% ipython --no-banner

In [1]: import numpy as np

In [2]: np.set_printoptions(precision=2, suppress=True, linewidth=200, sign=" ")

In [3]: rnd = lambda a: np.round(a, 2) + 0

In [4]: data = np.array([[0, 8, 6], [6, 0, 8], [8, 6, 0]])

In [5]: (data @ data)[0]
Out[5]: array([ 96,  36,  64])

In [6]: rnd(np.fft.fft(data[0]))
Out[6]: array([14.+0.j  , -7.-1.73j, -7.+1.73j])

In [7]: x0 = np.array([-3, 2, 0])

In [8]: data @ np.ones(3)
Out[8]: array([ 14.,  14.,  14.])

In [9]: (data * x0).sum(axis=1)
Out[9]: array([ 16, -18, -12])

In [10]: data @ x0
Out[10]: array([ 16, -18, -12])

In [11]: (data @ x0).argmax()
Out[11]: np.int64(0)

In [12]: np.sign((data @ x0).round(6))
Out[12]: array([ 1, -1, -1])

In [13]: P = np.triu(np.array([[5, 4, 4], [-1, 4, 2], [-3, -1, -1]]), 1) + np.eye(3)

In [14]: M2 = P @ data @ np.linalg.inv(P)

In [15]: P @ data - data @ P
Out[15]: 
array([[ 56.,  24.,  16.],
       [ 16., -12., -24.],
       [  0., -32., -44.]])

In [16]: np.trace(M2), np.trace(data)
Out[16]: (np.float64(0.0), np.int64(0))

In [17]: M2
Out[17]: 
array([[  56., -192.,  198.],
       [  22.,  -76.,   72.],
       [   8.,  -26.,   20.]])

In [18]: rnd(np.poly(M2))
Out[18]: array([   1.,    0., -144., -728.])

In [19]: M2 = data / np.sqrt((data ** 2).mean(axis=1, keepdims=True))

In [20]: np.linalg.matrix_rank(data - data.mean(axis=1, keepdims=True))
Out[20]: np.int64(2)

In [21]: np.linalg.matrix_rank(M2) == np.linalg.matrix_rank(data)
Out[21]: np.True_

In [22]: rng = np.random.default_rng(4)

In [23]: lab = rng.permutation(3)

In [24]: M2 = data[:, lab] * rng.choice([-1, 1], 3)

In [25]: M2
Out[25]: 
array([[ 0,  8,  6],
       [ 6,  0,  8],
       [ 8,  6,  0]])

In [26]: left, _, VT = np.linalg.svd(data.T @ M2)

In [27]: rnd(np.linalg.lstsq(data, M2)[0])
Out[27]: 
array([[ 1.,  0.,  0.],
       [ 0.,  1.,  0.],
       [ 0.,  0.,  1.]])

In [28]: arr = np.array([[-22.44, 16.09, -4.26],
    ...:     [-13.18, 10.27, -3.84],
    ...:     [-4.89, 4.4, -2.5],
    ...:     [-3.3, 3.12, -2.0],
    ...:     [-0.97, 1.0, -0.83],
    ...:     [0.24, -0.22, 0.23],
    ...:     [0.31, -0.27, 0.29],
    ...:     [0.84, -0.38, 0.39],
    ...:     [1.09, -0.34, 0.28],
    ...:     [1.61, -0.24, -0.03],
    ...:     [3.69, 0.09, -1.49],
    ...:     [7.02, 0.33, -3.8]])

In [29]: t3 = np.stack([arr, 5 * arr, arr[::-1]])

In [30]: rnd(np.einsum("bij,cij->bc", t3, t3))
Out[30]: 
array([[ 1236.42,  6182.08,  -386.82],
       [ 6182.08, 30910.42, -1934.09],
       [ -386.82, -1934.09,  1236.42]])
